% ipython --no-banner

In [1]: import numpy as np

In [2]: np.set_printoptions(suppress=True, linewidth=160)

In [3]: X = np.array([[-2.0, -1.0, 3.0, 2.0, 0.0],
   ...:     [2.0, 0.0, 1.0, -2.0, 0.0],
   ...:     [-3.0, -1.0, 2.0, 1.0, 0.0],
   ...:     [1.0, -3.0, 2.0, 0.0, 0.0],
   ...:     [0.0, 0.0, 0.0, 0.0, 2.0]])

In [4]: x = np.array([2, 0, 4, 1, 5])

In [5]: target = X @ x

In [6]: target
Out[6]: array([10.,  6.,  3., 10., 10.])

In [7]: np.round(np.linalg.solve(X.T, X[1]), 1)
Out[7]: array([ 0.,  1., -0., -0.,  0.])

In [8]: np.round(np.linalg.solve(X, target + X[:, 0]), 1)
Out[8]: array([ 3., -0.,  4.,  1.,  5.])

In [9]: U, sigma = np.linalg.svd(X)
---------------------------------------------------------------------------
ValueError                                Traceback (most recent call last)
Cell In[9], line 1
----> 1 U, sigma = np.linalg.svd(X)

ValueError: too many values to unpack (expected 2)

In [10]: U, sigma, Vh = np.linalg.svd(X, full_matrices=False)

In [11]: np.round(np.cumsum(sigma ** 2) / np.sum(sigma ** 2), 1)
Out[11]: array([0.6, 0.9, 0.9, 1. , 1. ])

In [12]: np.abs(U[:, 0]).round(6).argmax()
Out[12]: np.int64(0)

In [13]: (sigma > 1e-8).sum()
Out[13]: np.int64(5)

In [14]: round(np.sqrt((sigma ** 2).sum()), 1), round(float(np.linalg.norm(X)), 1)
Out[14]: (np.float64(7.7), 7.7)

In [15]: np.round(np.abs(Vh[0]), 1)
Out[15]: array([0.6, 0.4, 0.6, 0.4, 0. ])

In [16]: np.round(U.T @ X @ Vh.T, 1) + 0
Out[16]: 
array([[6. , 0. , 0. , 0. , 0. ],
       [0. , 4. , 0. , 0. , 0. ],
       [0. , 0. , 2. , 0. , 0. ],
       [0. , 0. , 0. , 1.7, 0. ],
       [0. , 0. , 0. , 0. , 1.1]])

In [17]: np.round(sigma / sigma[0], 1)
Out[17]: array([1. , 0.7, 0.3, 0.3, 0.2])

In [18]: X @ X
Out[18]: 
array([[ -5.,  -7.,   3.,   1.,   0.],
       [ -9.,   3.,   4.,   5.,   0.],
       [ -1.,  -2.,  -4.,  -2.,   0.],
       [-14.,  -3.,   4.,  10.,   0.],
       [  0.,   0.,   0.,   0.,   4.]])

In [19]: np.flatnonzero(np.linalg.matrix_power((X != 0) + (X.T != 0) + np.eye(5), 5)[0])
Out[19]: array([0, 1, 2, 3])

In [20]: (np.linalg.matrix_power((X != 0) + (X.T != 0) + np.eye(5), 5) > 0).astype(int)
Out[20]: 
array([[1, 1, 1, 1, 0],
       [1, 1, 1, 1, 0],
       [1, 1, 1, 1, 0],
       [1, 1, 1, 1, 0],
       [0, 0, 0, 0, 1]])

In [21]: np.round(np.sort(np.linalg.eigvals(X).real), 1)
Out[21]: array([-3.4,  0.7,  0.7,  1.9,  2. ])

In [22]: q, r_ = np.linalg.qr(X)

In [23]: np.round(np.trace(q @ q.T), 1)
Out[23]: np.float64(5.0)

In [24]: r_.round(1)
Out[24]: 
array([[ 4.2,  0.5, -1.9, -2.6,  0. ],
       [ 0. ,  3.3, -3.1, -0.5,  0. ],
       [ 0. ,  0. ,  2.2, -0.2,  0. ],
       [ 0. ,  0. ,  0. ,  1.4,  0. ],
       [ 0. ,  0. ,  0. ,  0. ,  2. ]])

In [25]: np.round(q @ r_, 1) + 0
Out[25]: 
array([[-2., -1.,  3.,  2.,  0.],
       [ 2.,  0.,  1., -2.,  0.],
       [-3., -1.,  2.,  1.,  0.],
       [ 1., -3.,  2.,  0.,  0.],
       [ 0.,  0.,  0.,  0.,  2.]])

In [26]: round(float(abs(r_[0, 0])), 1), round(np.linalg.norm(X[:, 0]), 1)
Out[26]: (4.2, np.float64(4.2))

In [27]: np.round(q.T @ q, 1) + 0
Out[27]: 
array([[1., 0., 0., 0., 0.],
       [0., 1., 0., 0., 0.],
       [0., 0., 1., 0., 0.],
       [0., 0., 0., 1., 0.],
       [0., 0., 0., 0., 1.]])

In [28]: other = np.linalg.inv(r_)

In [29]: (np.abs(other) > 1e-9).astype(int)
Out[29]: 
array([[1, 1, 1, 1, 0],
       [0, 1, 1, 1, 0],
       [0, 0, 1, 1, 0],
       [0, 0, 0, 1, 0],
       [0, 0, 0, 0, 1]])

In [30]: round(np.linalg.slogdet(r_)[0], 1)
Out[30]: np.float64(1.0)

In [31]: round(np.linalg.cond(r_), 1)
Out[31]: np.float64(5.6)

In [32]: np.round(np.linalg.inv(other), 1)
Out[32]: 
array([[ 4.2,  0.5, -1.9, -2.6,  0. ],
       [ 0. ,  3.3, -3.1, -0.5,  0. ],
       [ 0. ,  0. ,  2.2, -0.2,  0. ],
       [ 0. ,  0. ,  0. ,  1.4,  0. ],
       [ 0. ,  0. ,  0. ,  0. ,  2. ]])

In [33]: np.round(r_ @ other, 1) + 0
Out[33]: 
array([[1., 0., 0., 0., 0.],
       [0., 1., 0., 0., 0.],
       [0., 0., 1., 0., 0.],
       [0., 0., 0., 1., 0.],
       [0., 0., 0., 0., 1.]])

In [34]: rng = np.random.default_rng(493152)

In [35]: th = rng.uniform(0, 2 * np.pi, 22)

In [36]: q, _ = np.linalg.qr(np.array([[1.2, -1.8], [0.8, 0.7], [-0.1, -0.1]]))

In [37]: J = 5 * np.c_[np.cos(th), np.sin(th)] @ q.T

In [38]: J.round(1) + 0
Out[38]: 
array([[ 2.8,  4.1, -0.5],
       [ 4.7,  1.7, -0.2],
       [ 1.5, -4.7,  0.6],
       [-0.9,  4.9, -0.6],
       [ 5. ,  0.4,  0. ],
       [-4.1, -2.8,  0.4],
       [ 4.9, -1.2,  0.2],
       [ 4. , -3. ,  0.4],
       [ 5. ,  0.5,  0. ],
       [ 1. , -4.9,  0.6],
       [ 2.5, -4.3,  0.6],
       [-4.2,  2.6, -0.4],
       [ 1.2, -4.8,  0.6],
       [-3.2, -3.8,  0.5],
       [-3.8,  3.2, -0.4],
       [-5. ,  0.5, -0.1],
       [-3.7,  3.3, -0.5],
       [ 4.1,  2.9, -0.4],
       [ 4.3, -2.5,  0.4],
       [ 2.4, -4.4,  0.6],
       [ 4.5, -2.2,  0.3],
       [ 4.2,  2.7, -0.3]])

In [39]: # rows and columns are dependent

In [40]: D = np.linalg.norm(J[:, None] - J[None], axis=-1)

In [41]: np.flatnonzero(D[18] < D.mean() / 2)
Out[41]: array([ 6,  7, 10, 18, 19, 20])

In [42]: np.round(np.linalg.norm(J - J.mean(axis=0), axis=1), 1)
Out[42]: array([4.9, 4.1, 4.2, 5.9, 3.9, 5.8, 3.7, 3.7, 3.9, 4.4, 4. , 6.3, 4.3, 5.5, 6.3, 6.3, 6.3, 4.5, 3.7, 4. , 3.7, 4.4])

In [43]: D.mean(axis=1).argmax()
Out[43]: np.int64(15)

In [44]: np.linalg.matrix_rank(D ** 2)
Out[44]: np.int64(3)

In [45]: D[18].round(6).argsort(kind="stable")[:4]
Out[45]: array([18, 20,  7,  6])

In [46]: (D + 1e9 * np.eye(22)).round(6).argmin(axis=1)
Out[46]: array([17, 21, 12, 16,  8, 13, 20, 18,  4, 12, 19, 14,  9,  5, 16, 11, 14, 21, 20, 10, 18, 17])

In [47]: W = np.array([[3, -2], [-2, -1], [-5, 4]])

In [48]: b = np.array([-2, 1])

In [49]: hid = np.maximum(J @ W + b, 0)

In [50]: (hid > 0).astype(int)
Out[50]: 
array([[1, 0],
       [1, 0],
       [1, 1],
       [0, 0],
       [1, 0],
       [0, 1],
       [1, 0],
       [1, 0],
       [1, 0],
       [1, 1],
       [1, 1],
       [0, 1],
       [1, 1],
       [0, 1],
       [0, 1],
       [0, 1],
       [0, 1],
       [1, 0],
       [1, 0],
       [1, 1],
       [1, 0],
       [1, 0]])

In [51]: Z = np.array([[0, -5], [-3, 0]])

In [52]: W @ Z
Out[52]: 
array([[  6, -15],
       [  3,  10],
       [-12,  25]])

In [53]: U, sigma, Vh = np.linalg.svd(J)

In [54]: np.argmax(sigma[:-1] / (sigma[1:] + 1e-6)) + 1
Out[54]: np.int64(2)

In [55]: sigma.round(1) + 0
Out[55]: array([18.3, 14.7,  0. ])

In [56]: other = U[:, :2] @ np.diag(sigma[:2]) @ Vh[:2]

In [57]: np.linalg.matrix_rank(J, rtol=0.05)
Out[57]: np.int64(2)

In [58]: np.linalg.matrix_rank(other)
Out[58]: np.int64(2)

In [59]: np.round(np.linalg.norm(J - other, 2), 1), np.round(sigma[2], 1)
Out[59]: (np.float64(0.0), np.float64(0.0))

In [60]: z = J[:, 1] > np.median(J[:, 1])

In [61]: r0 = J[z].mean(axis=0) - J[~z].mean(axis=0)

In [62]: (((J - J.mean(axis=0)) @ r0 > 0) == z).mean()
Out[62]: np.float64(1.0)

In [63]: other = J + rng.integers(-2, 3, (22, 2)) @ rng.integers(-2, 3, (2, 3))

In [64]: other.round(1)
Out[64]: 
array([[ 2.8,  3.1, -1.5],
       [ 4.7,  3.7,  1.8],
       [ 1.5, -3.7,  1.6],
       [-0.9,  5.9,  0.4],
       [ 5. , -1.6, -2. ],
       [-4.1, -2.8,  0.4],
       [ 4.9, -0.2,  1.2],
       [ 4. , -5. , -1.6],
       [ 5. , -0.5, -1. ],
       [ 1. , -4.9,  0.6],
       [ 2.5, -6.3, -1.4],
       [-4.2,  1.6, -1.4],
       [ 1.2, -4.8,  0.6],
       [-3.2, -4.8, -0.5],
       [-3.8,  5.2,  1.6],
       [-5. ,  1.5,  0.9],
       [-3.7,  4.3,  0.5],
       [ 4.1,  2.9, -0.4],
       [ 4.3, -4.5, -1.6],
       [ 2.4, -5.4, -0.4],
       [ 4.5, -4.2, -1.7],
       [ 4.2,  4.7,  1.7]])

In [65]: np.linalg.matrix_rank(other - J, tol=1e-8)
Out[65]: np.int64(1)

In [66]: mat = np.array([[0, 1], [1, -2]])

In [67]: mat
Out[67]: 
array([[ 0,  1],
       [ 1, -2]])

In [68]: z = rng.permutation(2)

In [69]: z
Out[69]: array([1, 0])

In [70]: other = mat[z][:, z]

In [71]: round(np.linalg.det(other), 1), np.round(np.linalg.det(mat[z]), 1)
Out[71]: (np.float64(-1.0), np.float64(1.0))

In [72]: np.diag(other)
Out[72]: array([-2,  0])

In [73]: np.trace(other)
Out[73]: np.int64(-2)

In [74]: np.allclose(other, mat)
Out[74]: False

In [75]: np.round(np.linalg.norm(J, 2) / np.linalg.norm(J), 1)
Out[75]: np.float64(0.8)

In [76]: [round(float(x), 1) for x in np.linalg.svd(J, compute_uv=False)[:3]]
Out[76]: [18.3, 14.7, 0.0]

In [77]: np.linalg.matrix_rank(J, rtol=0.1)
Out[77]: np.int64(2)

In [78]: np.argsort(-np.linalg.norm(J, axis=0).round(6), kind="stable")[:3]
Out[78]: array([0, 1, 2])

In [79]: np.linalg.cond(J) > 100
Out[79]: np.True_

In [80]: E = np.loadtxt("a.csv", delimiter=",")

In [81]: E
Out[81]: 
array([[-2., -2., -3.],
       [-2., -2., -3.],
       [ 3.,  0., -1.],
       [ 3.,  0., -1.],
       [ 0.,  0.,  0.],
       [ 3., -2., -2.],
       [ 0., -2., -1.],
       [ 0., -2., -1.],
       [ 0.,  0.,  0.],
       [ 0.,  0.,  0.],
       [ 0., -2., -1.],
       [ 0.,  0.,  0.],
       [ 1., -2., -4.],
       [ 3.,  0., -1.],
       [ 0., -2., -1.],
       [ 0.,  0.,  0.],
       [ 0.,  0.,  0.],
       [ 0.,  0.,  0.],
       [ 0.,  0.,  0.],
       [ 3., -2., -2.],
       [ 3.,  0., -1.],
       [ 0.,  0.,  0.],
       [ 0.,  0.,  0.],
       [ 0., -2., -1.]])

In [82]: D = np.linalg.norm(E[:, None] - E[None], axis=-1)

In [83]: np.round(np.linalg.norm(E, axis=1), 1)
Out[83]: array([4.1, 4.1, 3.2, 3.2, 0. , 4.1, 2.2, 2.2, 0. , 0. , 2.2, 0. , 4.6, 3.2, 2.2, 0. , 0. , 0. , 0. , 4.1, 3.2, 0. , 0. , 2.2])

In [84]: (D + 1e9 * np.eye(24)).round(6).argmin(axis=1)
Out[84]: array([ 1,  0,  3,  2,  8, 19,  7,  6,  4,  4,  6,  4,  5,  2,  6,  4,  4,  4,  4,  5,  2,  4,  4,  6])

In [85]: D[:5, :5].round(1)
Out[85]: 
array([[0. , 0. , 5.7, 5.7, 4.1],
       [0. , 0. , 5.7, 5.7, 4.1],
       [5.7, 5.7, 0. , 0. , 3.2],
       [5.7, 5.7, 0. , 0. , 3.2],
       [4.1, 4.1, 3.2, 3.2, 0. ]])

In [86]: np.round(np.linalg.norm(E - E.mean(axis=0), axis=1), 1)
Out[86]: array([3.5, 3.5, 2.5, 2.5, 1.4, 2.8, 1.3, 1.3, 1.4, 1.4, 1.3, 1.4, 3.3, 2.5, 1.3, 1.4, 1.4, 1.4, 1.4, 2.8, 2.5, 1.4, 1.4, 1.3])

In [87]: q, V = np.linalg.qr(E[:, :1])[0], np.linalg.qr(E[:, 1:])[0]

In [88]: sigma = np.linalg.svd(q.T @ V, compute_uv=False)

In [89]: np.round(np.linalg.norm(q @ q.T - V @ V.T, 2), 1)
Out[89]: np.float64(1.0)

In [90]: np.round(np.degrees(np.arccos(sigma.clip(0, 1))), 1)
Out[90]: array([69.1])

In [91]: sigma.round(1)
Out[91]: array([0.4])

In [92]: A = np.load("run12.npy")

In [93]: A
Out[93]: 
array([[2.1, 1. , 0. ],
       [1. , 0.1, 0. ],
       [2. , 1. , 0.1]])

In [94]: x = np.array([3, 2, 3])

In [95]: a = np.maximum(A @ x, 0)

In [96]: A * (a > 1e-9)[:, None]
Out[96]: 
array([[2.1, 1. , 0. ],
       [1. , 0.1, 0. ],
       [2. , 1. , 0.1]])

In [97]: a
Out[97]: array([8.3, 3.2, 8.3])

In [98]: np.round(np.tanh(A @ x), 1)
Out[98]: array([1., 1., 1.])

In [99]: np.maximum(A @ x, 0) - np.maximum(-A @ x, 0)
Out[99]: array([8.3, 3.2, 8.3])

In [100]: np.flatnonzero(a > 1e-9)
Out[100]: array([0, 1, 2])
